>>> import numpy as np
>>> from numpy import linalg as LA
>>> np.set_printoptions(precision=1, suppress=True, linewidth=120)
>>> def tidy(a):
...     return np.round(a, 1) + 0
... 
>>> mat = np.array([[-4, 8, -8, 8, -4, 8],
...     [3, -6, 6, -6, 3, -6],
...     [3, -6, 6, -6, 3, -6],
...     [-1, 2, -2, 2, -1, 2],
...     [-5, 10, -10, 10, -5, 10]])
>>> LA.matrix_rank(mat, rtol=0.1)
np.int64(1)
>>> LA.cond(mat) > 100
np.True_
>>> left, sv, vt = LA.svd(mat)
>>> vecs = vt[:(sv > 1e-8).sum()]
>>> rng = np.random.default_rng(6)
>>> vec = mat[0] + 5 * mat[3] + rng.integers(2) * np.eye(6)[0]
>>> vec
array([ -9.,  18., -18.,  18.,  -9.,  18.])
>>> np.allclose(vecs.T @ vecs @ vec, vec)
True
>>> tidy(LA.norm(vec - vecs.T @ vecs @ vec))
np.float64(0.0)
>>> left, sv, vt = LA.svd(mat, full_matrices=False)
>>> tidy(vt @ vt.T)
array([[1., 0., 0., 0., 0.],
       [0., 1., 0., 0., 0.],
       [0., 0., 1., 0., 0.],
       [0., 0., 0., 1., 0.],
       [0., 0., 0., 0., 1.]])
>>> tidy(sv)
array([32.9,  0. ,  0. ,  0. ,  0. ])
>>> tidy(np.abs(vt[0]))
array([0.2, 0.5, 0.5, 0.5, 0.2, 0.5])
>>> tidy(left.T @ mat @ vt.T)
array([[32.9,  0. ,  0. ,  0. ,  0. ],
       [ 0. ,  0. ,  0. ,  0. ,  0. ],
       [ 0. ,  0. ,  0. ,  0. ,  0. ],
       [ 0. ,  0. ,  0. ,  0. ,  0. ],
       [ 0. ,  0. ,  0. ,  0. ,  0. ]])
>>> tidy(sv / sv[0])
array([1., 0., 0., 0., 0.])
>>> np.allclose(left * sv @ vt, mat)
True
>>> X = np.load("a.npy")
>>> X
array([[ 8.1,  3. ,  4. ],
       [-9. ,  6.1, -6. ],
       [ 8. ,  3. ,  4.1]])
>>> vec = np.array([2, 0, 3, 3, 1, 3])
>>> a = np.maximum(mat @ vec, 0)
>>> mat * (a > 1e-9)[:, None]
array([[ -4,   8,  -8,   8,  -4,   8],
       [  0,   0,   0,   0,   0,   0],
       [  0,   0,   0,   0,   0,   0],
       [ -1,   2,  -2,   2,  -1,   2],
       [ -5,  10, -10,  10,  -5,  10]])
>>> mat.T @ a
array([-126,  252, -252,  252, -126,  252])
>>> tidy(np.tanh(mat @ vec))
array([ 1., -1., -1.,  1.,  1.])
>>> left, sv, vt = LA.svd(X)
>>> np.argmax(sv[:-1] / (sv[1:] + 1e-6)) + 1
np.int64(2)
>>> B = left[:, :2] @ np.diag(sv[:2]) @ vt[:2]
>>> tidy(B)
array([[ 8.1,  3. ,  4.1],
       [-9. ,  6.1, -6. ],
       [ 8. ,  3. ,  4. ]])
>>> tidy(LA.norm(X - B, 2)), tidy(sv[2])
(np.float64(0.1), np.float64(0.1))
>>> f = np.array([0, 3, 2])
>>> m1 = 2 * np.eye(3) + np.outer(f, f)
>>> m1
array([[ 2.,  0.,  0.],
       [ 0., 11.,  6.],
       [ 0.,  6.,  6.]])
>>> # splits into 2 blocks
>>> B = np.array([[5, 3], [4, 7], [7, 5]])
>>> np.einsum("ik,kj->ji", m1, B)
array([[ 10.,  86.,  66.],
       [  6., 107.,  72.]])
>>> np.einsum("ij->j", m1)
array([ 2., 17., 12.])
>>> m1 @ B
array([[ 10.,   6.],
       [ 86., 107.],
       [ 66.,  72.]])
>>> np.einsum("ij,ij->i", m1, m1)
array([  4., 157.,  72.])
>>> np.vstack([m1, B.T]).shape
(5, 3)
>>> B = m1 + rng.integers(-2, 3, (3, 1)) @ rng.integers(-2, 3, (1, 3))
>>> B
array([[ 2.,  0.,  0.],
       [ 0., 11.,  6.],
       [-2.,  7.,  5.]])
>>> LA.matrix_rank(B - m1, tol=1e-8)
np.int64(1)
>>> B - m1
array([[ 0.,  0.,  0.],
       [ 0.,  0.,  0.],
       [-2.,  1., -1.]])
>>> tidy(LA.svd(B - m1, compute_uv=False))
array([2.4, 0. , 0. ])
>>> hat = np.triu(np.array([[5, 2, 1], [4, 7, 3], [4, 6, 6]]), 1) + np.eye(3)
>>> B = hat @ m1 @ LA.inv(hat)
>>> tidy(np.poly(B))
array([  1., -19.,  64., -60.])
>>> tidy(LA.det(B))
np.float64(60.0)
>>> LA.matrix_rank(B)
np.int64(3)
>>> B
array([[  2.,  24., -56.],
       [  0.,  29., -63.],
       [  0.,   6., -12.]])
>>> hat @ m1 - m1 @ hat
array([[  0.,  24.,  16.],
       [  0.,  18., -15.],
       [  0.,   0., -18.]])
>>> vals, vecs = LA.eig(m1)
>>> tidy(np.sort(LA.eigvals(m1 @ m1)))
array([  4.,   4., 225.])
>>> tidy(np.sort(LA.eigvals(LA.inv(m1))))
array([0.1, 0.5, 0.5])
>>> tidy(m1 @ vecs[:, 0] - vals[0] * vecs[:, 0])
array([0., 0., 0.])
>>> vals
array([ 2., 15.,  2.])
>>> L = LA.cholesky(m1)
>>> tidy(L @ L.T)
array([[ 2.,  0.,  0.],
       [ 0., 11.,  6.],
       [ 0.,  6.,  6.]])
>>> tidy(np.diag(L) ** 2)
array([ 2. , 11. ,  2.7])
>>> tidy(np.prod(np.diag(L)) ** 2), tidy(LA.det(m1))
(np.float64(60.0), np.float64(60.0))
>>> tidy(L)
array([[1.4, 0. , 0. ],
       [0. , 3.3, 0. ],
       [0. , 1.8, 1.7]])
>>> K = np.array([[16, 14, 16, 14], [14, 0, 14, 0], [40, 35, 40, 35], [35, 0, 35, 0]])
>>> # null space of dimension 2
>>> np.unique(K.round(6), axis=0).shape
(4, 4)
>>> LA.lstsq(K[:-1].T, K[-1])[2]
np.int32(2)
>>> tidy(np.trace(LA.pinv(K) @ K))
np.float64(2.0)
>>> LA.cond(K) > 100
np.True_
>>> np.einsum("ij,ji->", K, K)
np.int64(7938)
>>> tidy(LA.eigvals(K).sum().real)
np.float64(56.0)
>>> np.einsum("ii->", K)
np.int64(56)
>>> M = np.loadtxt("out9.csv", delimiter=",")
>>> M
array([[ 0.4, -0.4, -0.6],
       [ 0.6, -0.4, -0.4],
       [-4.6, -2.9, -5.6],
       [ 2.2, -0.3,  1.2],
       [ 1.7, -0.5,  0.7],
       [-0.1, -0.9, -1.1],
       [ 0.5, -1.1, -0.5],
       [-6.8, -3.9, -7.8],
       [-3.7, -2.4, -4.7],
       [-0.9, -1.8, -1.9],
       [ 2.5, -0.1,  1.5],
       [ 0.6, -1.4, -0.4],
       [ 4.4,  0.5,  3.4],
       [-1. , -1.5, -2. ],
       [-3.1, -1.5, -4.1],
       [-1.5, -2.3, -2.5],
       [ 0.9, -0.2, -0.1],
       [ 0.5, -0.6, -0.5],
       [-0.2, -0.8, -1.2],
       [-2.9, -1.9, -3.9],
       [-1.6, -1.8, -2.6],
       [-0.1, -0.6, -1.1],
       [ 3.2, -0.2,  2.2],
       [-1.8, -2.2, -2.8],
       [-2.6, -1.7, -3.6],
       [ 1.7,  0. ,  0.7],
       [ 0.6, -0.5, -0.4],
       [ 2.1, -0.7,  1.1]])
>>> ang = np.radians(15)
>>> R = np.eye(3)
>>> R[1, 1] = R[2, 2] = np.cos(ang)
>>> R[1, 2], R[2, 1] = -np.sin(ang), np.sin(ang)
>>> tidy(R)
array([[ 1. ,  0. ,  0. ],
       [ 0. ,  1. , -0.3],
       [ 0. ,  0.3,  1. ]])
>>> B = M @ R.T
>>> np.allclose(M @ M.T, B @ B.T)
True
>>> tidy(LA.svd(M, compute_uv=False)), tidy(LA.svd(B, compute_uv=False))
(array([20.4,  5.4,  1.2]), array([20.4,  5.4,  1.2]))
>>> tidy(B)
array([[ 0.4, -0.2, -0.7],
       [ 0.6, -0.3, -0.5],
       [-4.6, -1.4, -6.2],
       [ 2.2, -0.6,  1.1],
       [ 1.7, -0.7,  0.5],
       [-0.1, -0.6, -1.3],
       [ 0.5, -0.9, -0.8],
       [-6.8, -1.7, -8.5],
       [-3.7, -1.1, -5.2],
       [-0.9, -1.2, -2.3],
       [ 2.5, -0.5,  1.4],
       [ 0.6, -1.2, -0.7],
       [ 4.4, -0.4,  3.4],
       [-1. , -0.9, -2.3],
       [-3.1, -0.4, -4.3],
       [-1.5, -1.6, -3. ],
       [ 0.9, -0.2, -0.1],
       [ 0.5, -0.5, -0.6],
       [-0.2, -0.5, -1.4],
       [-2.9, -0.8, -4.3],
       [-1.6, -1.1, -3. ],
       [-0.1, -0.3, -1.2],
       [ 3.2, -0.8,  2.1],
       [-1.8, -1.4, -3.3],
       [-2.6, -0.7, -3.9],
       [ 1.7, -0.2,  0.7],
       [ 0.6, -0.4, -0.5],
       [ 2.1, -1. ,  0.9]])
>>> tidy(LA.det(R)), tidy(np.trace(R))
(np.float64(1.0), np.float64(2.9))
>>> tidy(np.abs(B - M).max(axis=0))
array([0. , 2.2, 0.7])
>>> vec = np.array([-7, -8, 2])
>>> a = np.maximum(M @ vec, 0)
>>> tidy(np.tanh(M @ vec))
array([-0.7, -0.9,  1. , -1. , -1. ,  1. ,  1. ,  1. ,  1. ,  1. , -1. ,  1. , -1. ,  1. ,  1. ,  1. , -1. ,  0.3,
        1. ,  1. ,  1. ,  1. , -1. ,  1. ,  1. , -1. , -0.8, -1. ])
>>> M * (a > 1e-9)[:, None]
array([[ 0. , -0. , -0. ],
       [ 0. , -0. , -0. ],
       [-4.6, -2.9, -5.6],
       [ 0. , -0. ,  0. ],
       [ 0. , -0. ,  0. ],
       [-0.1, -0.9, -1.1],
       [ 0.5, -1.1, -0.5],
       [-6.8, -3.9, -7.8],
       [-3.7, -2.4, -4.7],
       [-0.9, -1.8, -1.9],
       [ 0. , -0. ,  0. ],
       [ 0.6, -1.4, -0.4],
       [ 0. ,  0. ,  0. ],
       [-1. , -1.5, -2. ],
       [-3.1, -1.5, -4.1],
       [-1.5, -2.3, -2.5],
       [ 0. , -0. , -0. ],
       [ 0.5, -0.6, -0.5],
       [-0.2, -0.8, -1.2],
       [-2.9, -1.9, -3.9],
       [-1.6, -1.8, -2.6],
       [-0.1, -0.6, -1.1],
       [ 0. , -0. ,  0. ],
       [-1.8, -2.2, -2.8],
       [-2.6, -1.7, -3.6],
       [ 0. ,  0. ,  0. ],
       [ 0. , -0. , -0. ],
       [ 0. , -0. ,  0. ]])
>>> tidy(a)
array([ 0. ,  0. , 44.2,  0. ,  0. ,  5.7,  4.3, 63.2, 35.7, 16.9,  0. ,  6.2,  0. , 15. , 25.5, 23.9,  0. ,  0.3,
        5.4, 27.7, 20.4,  3.3,  0. , 24.6, 24.6,  0. ,  0. ,  0. ])
>>> np.flatnonzero(a > 1e-9)
array([ 2,  5,  6,  7,  8,  9, 11, 13, 14, 15, 17, 18, 19, 20, 21, 23, 24])
>>> tidy(np.maximum(M @ vec, 0) - np.maximum(-M @ vec, 0))
array([ -0.8,  -1.8,  44.2, -10.6,  -6.5,   5.7,   4.3,  63.2,  35.7,  16.9, -13.7,   6.2, -28. ,  15. ,  25.5,  23.9,
        -4.9,   0.3,   5.4,  27.7,  20.4,   3.3, -16.4,  24.6,  24.6, -10.5,  -1. ,  -6.9])
>>> d = LA.norm(M[:, None] - M[None], axis=-1)
>>> (d + 1e9 * np.eye(28)).round(6).argmin(axis=1)
array([17, 26,  8, 27, 25, 18, 11,  2, 14, 13,  3,  6, 22,  9, 19, 23,  1, 26,  5, 24, 23, 18, 10, 15, 19,  4,  1,  3])
>>> tidy(LA.norm(M - M.mean(axis=0), axis=1))
array([1.3, 1.5, 6.3, 3.7, 2.9, 0.4, 1.2, 9.6, 4.9, 1. , 4.1, 1.3, 6.9, 1. , 3.9, 2. , 2. , 1.3, 0.4, 3.7, 1.9, 0.6,
       5.1, 2.3, 3.3, 3.1, 1.5, 3.5])
>>> d[7].round(6).argsort(kind="stable")[:4]
array([ 7,  2,  8, 14])
>>> tidy(d[:5, :5])
array([[ 0. ,  0.3,  7.5,  2.5,  1.8],
       [ 0.3,  0. ,  7.8,  2.3,  1.6],
       [ 7.5,  7.8,  0. , 10. ,  9.2],
       [ 2.5,  2.3, 10. ,  0. ,  0.7],
       [ 1.8,  1.6,  9.2,  0.7,  0. ]])
>>> tidy(LA.norm(M, axis=1))
array([ 0.8,  0.8,  7.8,  2.5,  1.9,  1.4,  1.3, 11.1,  6.4,  2.8,  2.9,  1.6,  5.6,  2.7,  5.4,  3.7,  0.9,  0.9,
        1.5,  5.2,  3.5,  1.3,  3.9,  4. ,  4.8,  1.8,  0.9,  2.5])
>>> cov = np.cov(M, rowvar=False)
>>> np.corrcoef(M[:, 2], M[:, 0])[0, 1]
np.float64(1.0)
>>> tidy(cov)
array([[6.2, 2.3, 6.2],
       [2.3, 1. , 2.3],
       [6.2, 2.3, 6.2]])
>>> cov.shape
(3, 3)
>>> tidy(LA.eigvalsh(cov)[::-1])
array([13.2,  0.1,  0. ])
>>> feats = np.load("m.npy")
>>> feats
array([[2., 1.],
       [0., 1.]])
>>> # triangular, det is the product of the diagonal
>>> Q, R = LA.qr(feats)
>>> abs(R[0, 0]), tidy(LA.norm(feats[:, 0]))
(np.float64(2.0), np.float64(2.0))
>>> np.abs(np.diag(R))
array([2., 1.])
>>> Q @ R
array([[2., 1.],
       [0., 1.]])
>>> R
array([[2., 1.],
       [0., 1.]])
>>> np.prod(np.diag(feats)), tidy(LA.det(feats))
(np.float64(2.0), np.float64(2.0))
>>> tidy(LA.matrix_power(feats - np.diag(np.diag(feats)), 2))
array([[0., 0.],
       [0., 0.]])
>>> LA.matrix_rank(feats - feats[0, 0] * np.eye(2))
np.int64(1)
>>> B = np.array([[0, 1], [2, 2]])
>>> basis = np.kron(B, feats)
>>> basis
array([[0., 0., 2., 1.],
       [0., 0., 0., 1.],
       [4., 2., 4., 2.],
       [0., 2., 0., 2.]])
